In [1]: import numpy as np

In [2]: np.set_printoptions(precision=2, suppress=True, linewidth=100)

In [3]: m1 = np.load("x.npy")

In [4]: print(m1)
[[  1.66   0.41  -3.6    2.11  -2.86]
 [  1.71   0.21  -5.59   0.29  -0.75]
 [  1.41   2.94  -4.17   2.52  -2.21]
 [  2.01  -1.05  -3.86   0.77  -2.54]
 [  1.01   2.44  -4.61   3.47  -2.34]
 [  0.04   2.45  -2.78   0.92  -1.12]
 [  1.52   0.26  -6.63  -0.04  -0.03]
 [  1.14   0.57  -1.86   2.06  -1.31]
 [  1.58   1.81  -6.76   3.28  -3.12]
 [  1.88  -0.31  -7.14   0.15  -0.15]
 [  1.21   2.88  -6.48   3.07  -1.48]
 [  2.21   0.39  -9.06   4.91  -4.49]
 [  2.78  -0.41 -11.05   4.38  -3.3 ]
 [  2.1   -0.68  -4.17   0.82  -2.86]
 [  2.25   0.7   -3.94   0.23  -2.73]
 [  1.26   0.4   -5.23  -0.02  -1.73]
 [  1.77   3.25  -5.77   3.18  -3.28]
 [  1.48   0.6   -5.64   0.13  -1.28]
 [  0.96   1.55  -1.69  -0.28  -1.39]
 [  2.13   1.71  -6.11   3.38  -3.74]
 [  0.05  -0.02  -0.01   0.26  -0.13]
 [  2.27   1.2   -6.93  -0.59  -0.74]
 [ -0.07   1.49  -1.08   0.99  -2.16]
 [  0.26   2.33  -4.79   0.92   0.15]
 [  1.5   -0.45  -9.53   2.33  -1.4 ]
 [  0.11  -0.86  -3.66   0.66   0.3 ]]

In [5]: P = m1 @ np.linalg.solve(m1.T @ m1, m1.T)

In [6]: print(np.allclose(P @ P, P))
True

In [7]: print(P @ m1[:, 1])
[ 0.41  0.21  2.94 -1.05  2.44  2.45  0.26  0.57  1.81 -0.31  2.88  0.39 -0.41 -0.68  0.7   0.4
  3.25  0.6   1.55  1.71 -0.02  1.2   1.49  2.33 -0.45 -0.86]

In [8]: Z = m1[[17, 23]].astype(float)

In [9]: for _ in range(7):
   ...:     z = np.linalg.norm(m1[:, None] - Z, axis=-1).argmin(axis=1)
   ...:     Z = np.array([m1[z == j].mean(axis=0) for j in range(2)])
   ...: 

In [10]: print(z)
[1 0 1 1 1 1 0 1 0 0 0 0 0 1 1 1 0 0 1 0 1 0 1 1 0 1]

In [11]: print(Z[1] - Z[0])
[-0.82 -0.02  3.98 -0.94  0.34]

In [12]: print(np.bincount(z))
[12 14]

In [13]: print(round(np.linalg.norm(m1) ** 2 / np.linalg.norm(m1, 2) ** 2, 2))
1.12

In [14]: print(np.round(np.linalg.norm(m1[2], 1), 2), round(float(np.linalg.norm(m1[2], np.inf)), 2))
13.25 4.17

In [15]: print(np.round(np.linalg.norm(m1[2] - m1[25]), 2))
5.11

In [16]: print(np.linalg.norm(m1, axis=0))
[ 8.11  7.85 28.94 11.07 11.21]

In [17]: vec = np.array([1, 1, 1, 0, 1])

In [18]: target = m1 @ vec

In [19]: print(np.round(np.linalg.lstsq(m1, target)[0], 2) + 0)
[1. 1. 1. 0. 1.]

In [20]: rng = np.random.default_rng(783958)

In [21]: target = target + 0.3 * rng.normal(size=26)

In [22]: print(target)
[ -4.69  -4.76  -2.18  -5.16  -4.34  -1.65  -4.69  -1.31  -6.68  -5.35  -3.97 -11.04 -11.74  -6.
  -3.23  -4.61  -3.82  -4.52  -0.81  -6.11  -0.23  -4.46  -1.24  -2.18 -10.5   -4.01]

In [23]: c, *_ = np.linalg.lstsq(m1, target)

In [24]: print([round(float(np.linalg.norm(np.linalg.solve(m1.T @ m1 + lam * np.eye(5), m1.T @ target))), 2) for lam in (0, 1, 10, 100)])
[1.85, 1.6, 1.17, 0.8]

In [25]: print(round(float(np.linalg.norm(target - m1 @ c)), 2))
1.67

In [26]: print(np.round(m1.T @ (target - m1 @ c), 2) + 0)
[0. 0. 0. 0. 0.]

In [27]: f, g = m1[25], m1[9]

In [28]: print(round(float(f @ g), 2))
26.66

In [29]: pr = (f @ g) / (f @ f) * f

In [30]: print(round(float(np.linalg.norm(f + g) ** 2 + np.linalg.norm(f - g) ** 2), 2))
138.66

In [31]: print(g - pr)
[ 1.68  1.25 -0.49 -1.05 -0.7 ]

In [32]: feats = np.loadtxt("data.csv", delimiter=",")

In [33]: print(feats)
[[-0.1   0.   -0.22 -0.08  0.08  0.11]
 [-0.1   0.   -0.22 -0.08  0.08  0.11]
 [ 0.9   0.    1.98  0.72 -0.72 -0.99]
 [-0.7   0.   -1.54 -0.56  0.56  0.77]
 [-1.2   0.   -2.64 -0.96  0.96  1.32]
 [ 0.5   0.    1.1   0.4  -0.4  -0.55]
 [-1.6   0.   -3.52 -1.28  1.28  1.76]]

In [34]: # looks like rank 1

In [35]: print([round(float(x), 2) for x in np.linalg.svd(feats, compute_uv=False)[:3]])
[6.81, 0.0, 0.0]

In [36]: print(np.linalg.matrix_rank(feats, rtol=0.1))
1

In [37]: U, sv, vt = np.linalg.svd(feats)

In [38]: vecs = vt[:(sv > 1e-8).sum()]

In [39]: vec = feats[4] + 4 * feats[5] + rng.integers(2) * np.eye(6)[4]

In [40]: print(vec)
[ 0.8   0.    1.76  0.64  0.36 -0.88]

In [41]: print(np.allclose(vecs.T @ vecs @ vec, vec))
False

In [42]: print(np.linalg.matrix_rank(np.vstack([feats, vec])))
2

In [43]: print(np.diag(vecs.T @ vecs))
[0.12 0.   0.58 0.08 0.08 0.15]

In [44]: G = feats.T @ feats

In [45]: print(round(float(np.trace(G)), 2), round(float((feats ** 2).sum()), 2))
46.4 46.4

In [46]: print(np.allclose(G, G.T))
True

In [47]: M = np.load("mat.npy")

In [48]: print(M)
[[6. 1. 1.]
 [1. 6. 1.]
 [1. 1. 6.]]

In [49]: # equal to its transpose

In [50]: ev, vecs = np.linalg.eig(M)

In [51]: print(np.round(M @ vecs[:, 0] - ev[0] * vecs[:, 0], 2) + 0)
[0. 0. 0.]

In [52]: P = np.triu(np.array([[2, -1, 0], [1, 1, 2], [1, 2, -2]]), 1) + np.eye(3)

In [53]: A2 = P @ M @ np.linalg.inv(P)

In [54]: print(np.poly(A2))
[   1.  -18.  105. -200.]

In [55]: print(A2)
[[ 5.  0.  0.]
 [ 3. 11. -9.]
 [ 1.  2.  2.]]

In [56]: print(np.trace(A2), np.trace(M))
18.0 18.0

In [57]: print(np.round(np.linalg.det(A2), 2))
200.0

In [58]: J = np.loadtxt("m.csv", delimiter=",")

In [59]: print(J)
[[2. 0. 0. 0.]
 [0. 0. 0. 0.]
 [2. 0. 0. 1.]
 [0. 1. 0. 3.]
 [1. 0. 0. 1.]
 [0. 0. 0. 0.]]

In [60]: # looks like rank 3

In [61]: G = J.T @ J

In [62]: print(np.diag(G))
[ 9.  1.  0. 11.]

In [63]: print(np.linalg.matrix_rank(G))
3

In [64]: print(np.linalg.eigvalsh(G)[::-1])
[13.65  7.26  0.09  0.  ]

In [65]: print(np.linalg.cond(J) > 100)
True

In [66]: print([round(float(x), 2) for x in np.linalg.svd(J, compute_uv=False)[:3]])
[3.69, 2.69, 0.3]

In [67]: U, sv, vt = np.linalg.svd(J)

In [68]: vecs = vt[:(sv > 1e-8).sum()]

In [69]: vec = J[0] + 4 * J[2] + rng.integers(2) * np.eye(4)[3]

In [70]: print(vec)
[10.  0.  0.  5.]

In [71]: print(np.allclose(vecs.T @ vecs @ vec, vec))
True

In [72]: print(np.diag(vecs.T @ vecs))
[1. 1. 0. 1.]

In [73]: print(np.round(vecs.T @ vecs, 2) + 0)
[[1. 0. 0. 0.]
 [0. 1. 0. 0.]
 [0. 0. 0. 0.]
 [0. 0. 0. 1.]]
